$ python3 -q
>>> import numpy as np
>>> from numpy import linalg as LA
>>> np.set_printoptions(suppress=True, linewidth=140)
>>> def tidy(a):
...     return np.round(a, 2) + 0
... 
>>> A = np.load("arr.npy")
>>> A
array([[-1,  0, -1,  0, -1,  0],
       [ 1,  2,  1,  2,  1,  2],
       [ 1,  0,  1,  0,  1,  0],
       [-1,  0, -1,  0, -1,  0],
       [ 1,  2,  1,  2,  1,  2],
       [ 1,  0,  1,  0,  1,  0]])
>>> w1 = np.array([[0, 0, -1, 2, 1, 3],
...     [0, -2, 1, 3, -3, -2],
...     [-2, -1, -3, -1, 1, -2],
...     [-1, 1, 2, 2, -1, 1],
...     [3, 2, 3, 3, 3, 3],
...     [-2, 1, -2, 0, -2, -2]])
>>> coef = np.array([-1, 1, 0, -2, 1, -1])
>>> hid = np.maximum(A @ w1 + coef, 0)
>>> hid
array([[ 0,  0,  1,  0,  0,  0],
       [ 0,  2,  1, 12,  0,  0],
       [ 0,  2,  0,  2,  6,  3],
       [ 0,  0,  1,  0,  0,  0],
       [ 0,  2,  1, 12,  0,  0],
       [ 0,  2,  0,  2,  6,  3]])
>>> LA.matrix_rank(hid)
np.int64(3)
>>> tidy((hid > 0).mean(axis=0))
array([0.  , 0.67, 0.67, 0.67, 0.33, 0.33])
>>> Z = np.array([[1, -2, -1],
...     [-3, 0, -2],
...     [-2, 0, -2],
...     [1, 3, 3],
...     [1, 3, 3],
...     [-2, 2, -2]])
>>> w1 @ Z
array([[-1, 15,  5],
       [ 8, -4,  6],
       [11,  0, 14],
       [-9,  7, -4],
       [-9, 18, -1],
       [ 1, -6,  2]])
>>> hid @ Z
array([[-2,  0, -2],
       [ 4, 36, 30],
       [-4, 30, 14],
       [-2,  0, -2],
       [ 4, 36, 30],
       [-4, 30, 14]])
>>> LA.cond(hid) > 100
np.True_
>>> [round(float(x), 2) for x in LA.svd(hid, compute_uv=False)[:3]]
[17.7, 9.53, 1.41]
>>> M = np.load("case8.npy")
>>> tidy(M)
array([[ 0.01, -0.02, -0.01,  0.04,  0.02,  0.02,  0.04,  0.02,  0.02,  0.04,  0.01,  0.02],
       [-0.02,  0.07,  0.02, -0.11, -0.07, -0.07, -0.11, -0.07, -0.07, -0.11, -0.02, -0.07],
       [-0.01,  0.02,  0.01, -0.04, -0.02, -0.02, -0.04, -0.02, -0.02, -0.04, -0.01, -0.02],
       [ 0.04, -0.11, -0.04,  0.19,  0.11,  0.11,  0.19,  0.11,  0.11,  0.19,  0.04,  0.11],
       [ 0.02, -0.07, -0.02,  0.11,  0.07,  0.07,  0.11,  0.07,  0.07,  0.11,  0.02,  0.07],
       [ 0.02, -0.07, -0.02,  0.11,  0.07,  0.07,  0.11,  0.07,  0.07,  0.11,  0.02,  0.07],
       [ 0.04, -0.11, -0.04,  0.19,  0.11,  0.11,  0.19,  0.11,  0.11,  0.19,  0.04,  0.11],
       [ 0.02, -0.07, -0.02,  0.11,  0.07,  0.07,  0.11,  0.07,  0.07,  0.11,  0.02,  0.07],
       [ 0.02, -0.07, -0.02,  0.11,  0.07,  0.07,  0.11,  0.07,  0.07,  0.11,  0.02,  0.07],
       [ 0.04, -0.11, -0.04,  0.19,  0.11,  0.11,  0.19,  0.11,  0.11,  0.19,  0.04,  0.11],
       [ 0.01, -0.02, -0.01,  0.04,  0.02,  0.02,  0.04,  0.02,  0.02,  0.04,  0.01,  0.02],
       [ 0.02, -0.07, -0.02,  0.11,  0.07,  0.07,  0.11,  0.07,  0.07,  0.11,  0.02,  0.07]])
>>> # columns 4 and 5 are equal
>>> LA.cond(M) > 100
np.True_
>>> tidy(LA.norm(M, 2) / LA.norm(M))
np.float64(1.0)
>>> LA.matrix_rank(M, rtol=0.1)
np.int64(1)
>>> np.argsort(-LA.norm(M, axis=0).round(6), kind="stable")[:3]
array([3, 6, 9])
>>> U, sigma, Vt = LA.svd(M)
>>> tidy(sigma)
array([1., 0., 0., 0., 0., 0., 0., 0., 0., 0., 0., 0.])
>>> other = U[:, :1] @ np.diag(sigma[:1]) @ Vt[:1]
>>> LA.matrix_rank(other)
np.int64(1)
>>> tidy(LA.norm(M - other, 2)), tidy(sigma[1])
(np.float64(0.0), np.float64(0.0))
>>> LA.matrix_rank(M, rtol=0.05)
np.int64(1)
>>> tidy(other)
array([[ 0.01, -0.02, -0.01,  0.04,  0.02,  0.02,  0.04,  0.02,  0.02,  0.04,  0.01,  0.02],
       [-0.02,  0.07,  0.02, -0.11, -0.07, -0.07, -0.11, -0.07, -0.07, -0.11, -0.02, -0.07],
       [-0.01,  0.02,  0.01, -0.04, -0.02, -0.02, -0.04, -0.02, -0.02, -0.04, -0.01, -0.02],
       [ 0.04, -0.11, -0.04,  0.19,  0.11,  0.11,  0.19,  0.11,  0.11,  0.19,  0.04,  0.11],
       [ 0.02, -0.07, -0.02,  0.11,  0.07,  0.07,  0.11,  0.07,  0.07,  0.11,  0.02,  0.07],
       [ 0.02, -0.07, -0.02,  0.11,  0.07,  0.07,  0.11,  0.07,  0.07,  0.11,  0.02,  0.07],
       [ 0.04, -0.11, -0.04,  0.19,  0.11,  0.11,  0.19,  0.11,  0.11,  0.19,  0.04,  0.11],
       [ 0.02, -0.07, -0.02,  0.11,  0.07,  0.07,  0.11,  0.07,  0.07,  0.11,  0.02,  0.07],
       [ 0.02, -0.07, -0.02,  0.11,  0.07,  0.07,  0.11,  0.07,  0.07,  0.11,  0.02,  0.07],
       [ 0.04, -0.11, -0.04,  0.19,  0.11,  0.11,  0.19,  0.11,  0.11,  0.19,  0.04,  0.11],
       [ 0.01, -0.02, -0.01,  0.04,  0.02,  0.02,  0.04,  0.02,  0.02,  0.04,  0.01,  0.02],
       [ 0.02, -0.07, -0.02,  0.11,  0.07,  0.07,  0.11,  0.07,  0.07,  0.11,  0.02,  0.07]])
>>> tidy(np.abs(M - other).max())
np.float64(0.0)
>>> K = np.array([[4, 2, 3, 3, 2, 4, 2, 3, 3, 3],
...     [3, 1, 2, 2, 1, 3, 1, 2, 2, 2],
...     [6, 4, 5, 5, 4, 6, 4, 5, 5, 5],
...     [4, 2, 3, 3, 2, 4, 2, 3, 3, 3]])
>>> # column 3 repeats column 2
>>> U, sigma, Vt = LA.svd(K)
>>> tidy(sigma)
array([21.49,  1.42,  0.  ,  0.  ])
>>> np.argmax(sigma[:-1] / (sigma[1:] + 1e-6)) + 1
np.int64(2)
>>> other = U[:, :2] @ np.diag(sigma[:2]) @ Vt[:2]
>>> tidy(LA.norm(K - other, 2)), tidy(sigma[2])
(np.float64(0.0), np.float64(0.0))
>>> tidy(other)
array([[4., 2., 3., 3., 2., 4., 2., 3., 3., 3.],
       [3., 1., 2., 2., 1., 3., 1., 2., 2., 2.],
       [6., 4., 5., 5., 4., 6., 4., 5., 5., 5.],
       [4., 2., 3., 3., 2., 4., 2., 3., 3., 3.]])
>>> LA.matrix_rank(other)
np.int64(2)
>>> np.abs(np.diag(LA.qr(K)[1])) > 1e-9
array([ True,  True, False, False])
>>> tidy(np.trace(LA.pinv(K) @ K))
np.float64(2.0)
>>> np.allclose(K[:-1].T @ LA.lstsq(K[:-1].T, K[-1])[0], K[-1])
True
>>> LA.lstsq(K[:-1].T, K[-1])[2]
np.int32(2)
>>> x0 = np.array([-3, 1, 2, 3, 2, -1, -1, 3, 0, 1])
>>> K @ (2 * x0)
array([30, 16, 58, 30])
>>> (K @ x0).argmax()
np.int64(2)
>>> K * x0
array([[-12,   2,   6,   9,   4,  -4,  -2,   9,   0,   3],
       [ -9,   1,   4,   6,   2,  -3,  -1,   6,   0,   2],
       [-18,   4,  10,  15,   8,  -6,  -4,  15,   0,   5],
       [-12,   2,   6,   9,   4,  -4,  -2,   9,   0,   3]])
>>> tidy(LA.norm(K, 2) / LA.norm(K))
np.float64(1.0)
>>> W0 = np.load("data.npy")
>>> W0
array([[ 0.9 , -0.3 ,  1.3 , -1.3 ,  0.5 , -2.4 ,  1.3 ],
       [ 1.3 , -1.2 , -0.2 ,  0.49,  0.3 ,  2.5 , -0.5 ],
       [ 0.1 , -2.6 , -1.  , -1.6 , -0.4 ,  0.4 ,  1.6 ],
       [ 0.3 , -0.5 , -0.4 ,  0.2 ,  1.  ,  1.6 , -0.2 ],
       [ 0.1 ,  0.5 ,  0.4 ,  0.16, -1.5 , -0.7 , -0.2 ],
       [-0.6 , -0.6 ,  0.9 ,  0.91,  0.4 ,  0.6 , -0.9 ],
       [-0.4 ,  0.6 ,  0.4 , -0.87, -0.7 , -1.7 ,  0.9 ],
       [-0.5 , -1.4 , -0.1 ,  0.09, -0.5 ,  0.2 , -0.1 ],
       [-0.9 ,  0.5 , -1.8 ,  0.5 ,  1.1 , -0.1 , -0.5 ],
       [-1.  ,  0.3 , -0.4 ,  0.89, -1.7 , -1.5 , -0.9 ],
       [ 0.1 ,  0.6 , -0.8 ,  0.29, -1.3 ,  0.7 , -0.3 ],
       [-1.8 ,  0.6 , -1.  ,  2.62, -0.7 , -0.8 , -2.6 ],
       [ 1.1 , -0.6 ,  0.5 ,  1.51,  0.5 ,  1.3 , -1.5 ],
       [ 0.2 ,  0.4 , -0.9 , -0.43, -0.9 , -2.1 ,  0.4 ],
       [ 0.5 ,  0.2 , -0.3 ,  0.25, -0.7 ,  0.4 , -0.3 ],
       [ 0.2 , -2.  , -1.1 , -1.8 ,  1.3 , -1.1 ,  1.8 ],
       [ 1.  , -1.8 , -0.2 , -0.88,  0.6 ,  1.2 ,  0.9 ],
       [-0.4 , -0.5 , -0.4 , -0.79,  2.1 ,  0.6 ,  0.8 ],
       [-0.2 , -0.6 , -1.3 , -1.32,  0.3 , -1.1 ,  1.3 ],
       [ 1.7 ,  0.2 ,  0.3 ,  1.09,  0.6 ,  0.7 , -1.1 ],
       [-1.1 , -1.5 , -0.7 , -1.61,  0.2 , -1.  ,  1.6 ],
       [ 1.1 ,  0.6 , -0.8 ,  0.98,  0.1 , -1.2 , -1.  ],
       [-0.7 , -0.3 , -0.4 , -1.67,  0.5 , -0.7 ,  1.7 ],
       [ 1.  ,  1.4 ,  1.  , -0.69, -0.4 ,  2.4 ,  0.7 ],
       [ 0.3 ,  2.1 ,  0.3 ,  0.13,  0.5 , -0.4 , -0.1 ],
       [ 1.5 ,  0.7 ,  0.1 ,  0.49, -1.8 ,  2.7 , -0.5 ],
       [ 0.1 , -1.2 , -0.4 , -0.92, -0.1 , -0.3 ,  0.9 ],
       [-0.4 , -1.1 ,  0.1 ,  1.13,  2.3 ,  0.4 , -1.1 ],
       [ 0.2 ,  0.2 , -0.5 ,  0.07, -0.6 ,  1.3 , -0.1 ],
       [ 0.2 , -0.1 ,  0.6 , -0.18,  0.  ,  0.  ,  0.2 ],
       [ 0.1 , -1.7 ,  1.5 ,  0.62,  0.7 , -0.2 , -0.6 ],
       [ 0.6 ,  1.7 ,  0.6 ,  1.08, -0.2 , -1.5 , -1.1 ],
       [ 0.3 ,  0.6 ,  1.4 ,  0.3 , -1.6 ,  0.1 , -0.3 ],
       [-1.3 ,  2.  , -1.3 , -1.9 , -0.1 , -0.1 ,  1.9 ],
       [ 0.9 ,  1.3 , -1.6 , -1.63,  0.2 ,  0.1 ,  1.6 ],
       [-1.1 , -0.3 , -0.5 , -0.23, -1.2 ,  1.7 ,  0.2 ],
       [ 1.1 ,  0.8 , -0.2 ,  0.2 ,  0.4 , -2.  , -0.2 ],
       [ 0.6 , -0.1 , -0.7 ,  1.2 ,  0.6 , -1.2 , -1.2 ],
       [-0.1 ,  0.8 , -1.5 , -0.55, -1.  , -2.9 ,  0.5 ],
       [ 0.4 , -0.3 ,  0.  , -0.28, -0.1 , -0.8 ,  0.3 ],
       [ 0.7 ,  0.6 , -1.3 , -0.83, -0.8 , -1.6 ,  0.8 ],
       [ 0.1 ,  0.3 ,  0.3 , -0.49, -1.  ,  1.1 ,  0.5 ],
       [-0.4 ,  0.2 ,  0.6 , -0.4 ,  0.5 ,  0.  ,  0.4 ],
       [-0.7 ,  1.8 , -0.5 , -1.39,  0.5 , -0.5 ,  1.4 ],
       [-0.9 ,  0.  ,  1.6 ,  0.39, -0.9 , -0.9 , -0.4 ]])
>>> proj = W0 @ LA.solve(W0.T @ W0, W0.T)
>>> tidy(proj @ W0[:, 2])
array([ 1.3, -0.2, -1. , -0.4,  0.4,  0.9,  0.4, -0.1, -1.8, -0.4, -0.8, -1. ,  0.5, -0.9, -0.3, -1.1, -0.2, -0.4, -1.3,  0.3, -0.7, -0.8,
       -0.4,  1. ,  0.3,  0.1, -0.4,  0.1, -0.5,  0.6,  1.5,  0.6,  1.4, -1.3, -1.6, -0.5, -0.2, -0.7, -1.5,  0. , -1.3,  0.3,  0.6, -0.5,
        1.6])
>>> np.allclose(proj @ proj, proj)
True
>>> Z = W0[[43, 5]].astype(float)
>>> for _ in range(6):
...     idx = LA.norm(W0[:, None] - Z, axis=-1).argmin(axis=1)
...     Z = np.array([W0[idx == j].mean(axis=0) for j in range(2)])
... 
>>> idx
array([0, 1, 0, 1, 1, 1, 0, 1, 1, 1, 1, 1, 1, 0, 1, 0, 1, 0, 0, 1, 0, 1, 0, 1, 1, 1, 0, 1, 1, 1, 1, 1, 1, 0, 0, 1, 0, 1, 0, 0, 0, 1, 1, 0,
       1])
>>> np.bincount(idx)
array([17, 28])
>>> tidy(Z)
array([[-0.02, -0.06, -0.64, -1.1 ,  0.11, -1.01,  1.09],
       [ 0.16,  0.05,  0.09,  0.45, -0.18,  0.37, -0.45]])
>>> rng = np.random.default_rng(762473)
>>> other = Z + rng.integers(-2, 3, (2, 1)) @ rng.integers(-2, 3, (1, 7))
>>> tidy(other)
array([[-1.02,  1.94,  1.36, -0.1 , -0.89, -3.01, -0.91],
       [-0.84,  2.05,  2.09,  1.45, -1.18, -1.63, -2.45]])
>>> tidy(other - Z)
array([[-1.,  2.,  2.,  1., -1., -2., -2.],
       [-1.,  2.,  2.,  1., -1., -2., -2.]])
>>> tidy(LA.svd(other - Z, compute_uv=False))
array([6.16, 0.  ])
>>> LA.matrix_rank(other - Z, tol=1e-8)
np.int64(1)
